% ipython --no-banner

In [1]: import numpy as np

In [2]: import numpy.linalg as la

In [3]: np.set_printoptions(precision=2, suppress=True, linewidth=120)

In [4]: def rnd(a):
   ...:     return np.round(a, 2) + 0
   ...: 

In [5]: feats = np.load("dump.npy")

In [6]: feats
Out[6]: 
array([[  1,  -3,   9, -27],
       [  1,  -2,   4,  -8],
       [  1,  -1,   1,  -1],
       [  1,   0,   0,   0],
       [  1,   1,   1,   1],
       [  1,   2,   4,   8]])

In [7]: # row 0 dominates

In [8]: M2 = np.c_[feats[:, :3] @ np.array([[3, 3, 1], [3, 2, 2], [2, 1, 2]]), np.array([0, 4, 6, 2, -3, 7])]

In [9]: M2
Out[9]: 
array([[12,  6, 13,  0],
       [ 5,  3,  5,  4],
       [ 2,  2,  1,  6],
       [ 3,  3,  1,  2],
       [ 8,  6,  5, -3],
       [17, 11, 13,  7]])

In [10]: la.matrix_rank(np.c_[feats, M2])
Out[10]: np.int64(5)

In [11]: rnd(la.lstsq(feats, M2[:, 0])[0])
Out[11]: array([3., 3., 2., 0.])

In [12]: hat = feats @ la.solve(feats.T @ feats, feats.T)

In [13]: rnd(hat)
Out[13]: 
array([[ 0.96,  0.13, -0.11, -0.03,  0.09, -0.03],
       [ 0.13,  0.58,  0.41,  0.02, -0.22,  0.09],
       [-0.11,  0.41,  0.46,  0.25,  0.02, -0.03],
       [-0.03,  0.02,  0.25,  0.46,  0.41, -0.11],
       [ 0.09, -0.22,  0.02,  0.41,  0.58,  0.13],
       [-0.03,  0.09, -0.03, -0.11,  0.13,  0.96]])

In [14]: rnd((np.eye(6) - hat) @ feats)
Out[14]: 
array([[0., 0., 0., 0.],
       [0., 0., 0., 0.],
       [0., 0., 0., 0.],
       [0., 0., 0., 0.],
       [0., 0., 0., 0.],
       [0., 0., 0., 0.]])

In [15]: np.trace(hat)
Out[15]: np.float64(4.0)

In [16]: rnd(hat @ feats[:, 3])
Out[16]: array([-27.,  -8.,  -1.,   0.,   1.,   8.])

In [17]: [round(float(x), 2) for x in la.svd(hat, compute_uv=False)[:3]]
Out[17]: [1.0, 1.0, 1.0]

In [18]: la.matrix_rank(hat, rtol=0.1)
Out[18]: np.int64(4)

In [19]: la.cond(hat) > 100
Out[19]: np.True_

In [20]: J = np.loadtxt("test5.csv", delimiter=",")

In [21]: J
Out[21]: 
array([[ 4., -4.,  5., -4.],
       [ 2.,  4.,  2.,  5.],
       [-2.,  4., -1., -5.],
       [10.,  8., 11., 11.]])

In [22]: rnd(la.matrix_power(J, 4))
Out[22]: 
array([[-14308., -12896., -17978.,  -4214.],
       [  5668.,   6056.,   7738.,  -1118.],
       [   296.,   -616.,   -380.,   3680.],
       [  2696.,   5272.,   5236.,  -7568.]])

In [23]: np.allclose(J @ J.T, J.T @ J)
Out[23]: False

In [24]: rnd(np.abs(la.eigvals(J)).max())
Out[24]: np.float64(9.54)

In [25]: assert J == J.T
---------------------------------------------------------------------------
ValueError                                Traceback (most recent call last)
Cell In[25], line 1
----> 1 assert J == J.T

ValueError: The truth value of an array with more than one element is ambiguous. Use a.any() or a.all()

In [26]: J @ J
Out[26]: 
array([[ -42.,  -44.,  -37., -105.],
       [  62.,   56.,   71.,   57.],
       [ -48.,  -20.,  -56.,  -22.],
       [ 144.,  124.,  176.,   66.]])

In [27]: J.inv()
---------------------------------------------------------------------------
AttributeError                            Traceback (most recent call last)
Cell In[27], line 1
----> 1 J.inv()

AttributeError: 'numpy.ndarray' object has no attribute 'inv'

In [28]: rnd(la.det(J))
Out[28]: np.float64(0.0)

In [29]: la.determinant(J)
---------------------------------------------------------------------------
AttributeError                            Traceback (most recent call last)
Cell In[29], line 1
----> 1 la.determinant(J)

AttributeError: module 'numpy.linalg' has no attribute 'determinant'

In [30]: (J + J.T) / 2
Out[30]: 
array([[ 4. , -1. ,  1.5,  3. ],
       [-1. ,  4. ,  3. ,  6.5],
       [ 1.5,  3. , -1. ,  3. ],
       [ 3. ,  6.5,  3. , 11. ]])

In [31]: J - J[0]
Out[31]: 
array([[ 0.,  0.,  0.,  0.],
       [-2.,  8., -3.,  9.],
       [-6.,  8., -6., -1.],
       [ 6., 12.,  6., 15.]])

In [32]: rnd(la.norm(J))
Out[32]: np.float64(23.96)

In [33]: J[4]
---------------------------------------------------------------------------
IndexError                                Traceback (most recent call last)
Cell In[33], line 1
----> 1 J[4]

IndexError: index 4 is out of bounds for axis 0 with size 4

In [34]: rnd(la.svd(J, compute_uv=False))
Out[34]: array([21.35,  9.01,  6.08,  0.  ])

In [35]: np.count_nonzero(J)
Out[35]: np.int64(16)

In [36]: J.sum(axis=0)
Out[36]: array([14., 12., 17.,  7.])

In [37]: np.zeros(4, 4)
---------------------------------------------------------------------------
TypeError                                 Traceback (most recent call last)
Cell In[37], line 1
----> 1 np.zeros(4, 4)

TypeError: Cannot interpret '4' as a data type

In [38]: np.diff(J, axis=0)
Out[38]: 
array([[ -2.,   8.,  -3.,   9.],
       [ -4.,   0.,  -3., -10.],
       [ 12.,   4.,  12.,  16.]])

In [39]: rank = la.matrix_rank(J)

In [40]: rank
Out[40]: np.int64(3)

In [41]: N = la.svd(J)[2][rank:].T

In [42]: [int(la.matrix_rank(np.delete(J, i, axis=0))) for i in range(4)]
Out[42]: [3, 3, 2, 3]

In [43]: rnd(N[:, 0] / N[np.abs(N[:, 0]).round(6).argmax(), 0])
Out[43]: array([ 1.  ,  0.1 , -0.84, -0.15])

In [44]: rnd(J @ N)
Out[44]: 
array([[0.],
       [0.],
       [0.],
       [0.]])

In [45]: arr = np.load("layer18.npy")

In [46]: arr
Out[46]: 
array([[0, 1, 1, 0, 1, 0, 0],
       [1, 0, 1, 0, 1, 0, 0],
       [1, 1, 0, 0, 1, 0, 0],
       [0, 0, 0, 0, 0, 1, 1],
       [1, 1, 1, 0, 0, 0, 0],
       [0, 0, 0, 1, 0, 0, 1],
       [0, 0, 0, 1, 0, 1, 0]])

In [47]: Q, R = la.qr(arr)

In [48]: rnd(Q.T @ Q)
Out[48]: 
array([[1., 0., 0., 0., 0., 0., 0.],
       [0., 1., 0., 0., 0., 0., 0.],
       [0., 0., 1., 0., 0., 0., 0.],
       [0., 0., 0., 1., 0., 0., 0.],
       [0., 0., 0., 0., 1., 0., 0.],
       [0., 0., 0., 0., 0., 1., 0.],
       [0., 0., 0., 0., 0., 0., 1.]])

In [49]: np.allclose(R.T @ R, arr.T @ arr)
Out[49]: True

In [50]: Q.shape, R.shape
Out[50]: ((7, 7), (7, 7))

In [51]: rnd(R)
Out[51]: 
array([[-1.73, -1.15, -1.15,  0.  , -1.15,  0.  ,  0.  ],
       [ 0.  ,  1.29,  0.52,  0.  ,  0.52,  0.  ,  0.  ],
       [ 0.  ,  0.  ,  1.18,  0.  ,  0.34,  0.  ,  0.  ],
       [ 0.  ,  0.  ,  0.  , -1.41,  0.  , -0.71, -0.71],
       [ 0.  ,  0.  ,  0.  ,  0.  , -1.13,  0.  ,  0.  ],
       [ 0.  ,  0.  ,  0.  ,  0.  ,  0.  ,  1.22,  0.41],
       [ 0.  ,  0.  ,  0.  ,  0.  ,  0.  ,  0.  , -1.15]])

In [52]: rnd(Q)
Out[52]: 
array([[ 0.  ,  0.77,  0.51,  0.  , -0.38,  0.  ,  0.  ],
       [-0.58, -0.52,  0.51,  0.  , -0.38,  0.  ,  0.  ],
       [-0.58,  0.26, -0.68,  0.  , -0.38,  0.  ,  0.  ],
       [ 0.  ,  0.  ,  0.  ,  0.  ,  0.  ,  0.82, -0.58],
       [-0.58,  0.26,  0.17,  0.  ,  0.76,  0.  ,  0.  ],
       [ 0.  ,  0.  ,  0.  , -0.71,  0.  , -0.41, -0.58],
       [ 0.  ,  0.  ,  0.  , -0.71,  0.  ,  0.41,  0.58]])

In [53]: rnd(np.abs(np.diag(R)))
Out[53]: array([1.73, 1.29, 1.18, 1.41, 1.13, 1.22, 1.15])

In [54]: gram = J.T @ J

In [55]: rnd(la.svd(J, compute_uv=False) ** 2)
Out[55]: array([455.88,  81.12,  37.  ,   0.  ])

In [56]: gram
Out[56]: 
array([[124.,  64., 136., 114.],
       [ 64., 112.,  72., 104.],
       [136.,  72., 151., 116.],
       [114., 104., 116., 187.]])

In [57]: (J @ J.T).shape
Out[57]: (4, 4)

In [58]: rnd(la.eigvalsh(gram)[::-1])
Out[58]: array([455.88,  81.12,  37.  ,   0.  ])

In [59]: np.trace(gram), (J ** 2).sum()
Out[59]: (np.float64(574.0), np.float64(574.0))

In [60]: m1 = np.loadtxt("w.csv", delimiter=",")

In [61]: m1
Out[61]: 
array([[3., 8., 6., 0., 2., 7., 1.],
       [4., 7., 2., 4., 9., 2., 9.],
       [7., 7., 8., 3., 9., 8., 2.],
       [2., 0., 6., 6., 1., 7., 0.],
       [4., 4., 1., 8., 9., 3., 7.],
       [0., 1., 9., 8., 3., 0., 2.]])

In [62]: M2 = m1[0, 0] * m1[1:] - np.outer(m1[1:, 0], m1[0])

In [63]: M2
Out[63]: 
array([[  0., -11., -18.,  12.,  19., -22.,  23.],
       [  0., -35., -18.,   9.,  13., -25.,  -1.],
       [  0., -16.,   6.,  18.,  -1.,   7.,  -2.],
       [  0., -20., -21.,  24.,  19., -19.,  17.],
       [  0.,   3.,  27.,  24.,   9.,   0.,   6.]])

In [64]: la.matrix_rank(M2), la.matrix_rank(m1)
Out[64]: (np.int64(5), np.int64(6))

In [65]: rnd(m1[:, 0] / m1[0, 0])
Out[65]: array([1.  , 1.33, 2.33, 0.67, 1.33, 0.  ])

In [66]: vec = np.array([8, 6, 5, 0, 8, 6, 3])

In [67]: np.einsum("ij,j->i", M2, vec)
Out[67]: array([ -67., -349.,  -38., -136.,  243.])

In [68]: vec @ M2
---------------------------------------------------------------------------
ValueError                                Traceback (most recent call last)
Cell In[68], line 1
----> 1 vec @ M2

ValueError: matmul: Input operand 1 has a mismatch in its core dimension 0, with gufunc signature (n?,k),(k,m?)->(n?,m?) (size 5 is different from 7)

In [69]: M2 * vec
Out[69]: 
array([[   0.,  -66.,  -90.,    0.,  152., -132.,   69.],
       [   0., -210.,  -90.,    0.,  104., -150.,   -3.],
       [   0.,  -96.,   30.,    0.,   -8.,   42.,   -6.],
       [   0., -120., -105.,    0.,  152., -114.,   51.],
       [   0.,   18.,  135.,    0.,   72.,    0.,   18.]])

In [70]: M2 @ np.ones(7)
Out[70]: array([  3., -57.,  12.,   0.,  69.])

In [71]: M2 @ (2 * vec)
Out[71]: array([-134., -698.,  -76., -272.,  486.])

In [72]: (M2 * vec).sum(axis=1)
Out[72]: array([ -67., -349.,  -38., -136.,  243.])
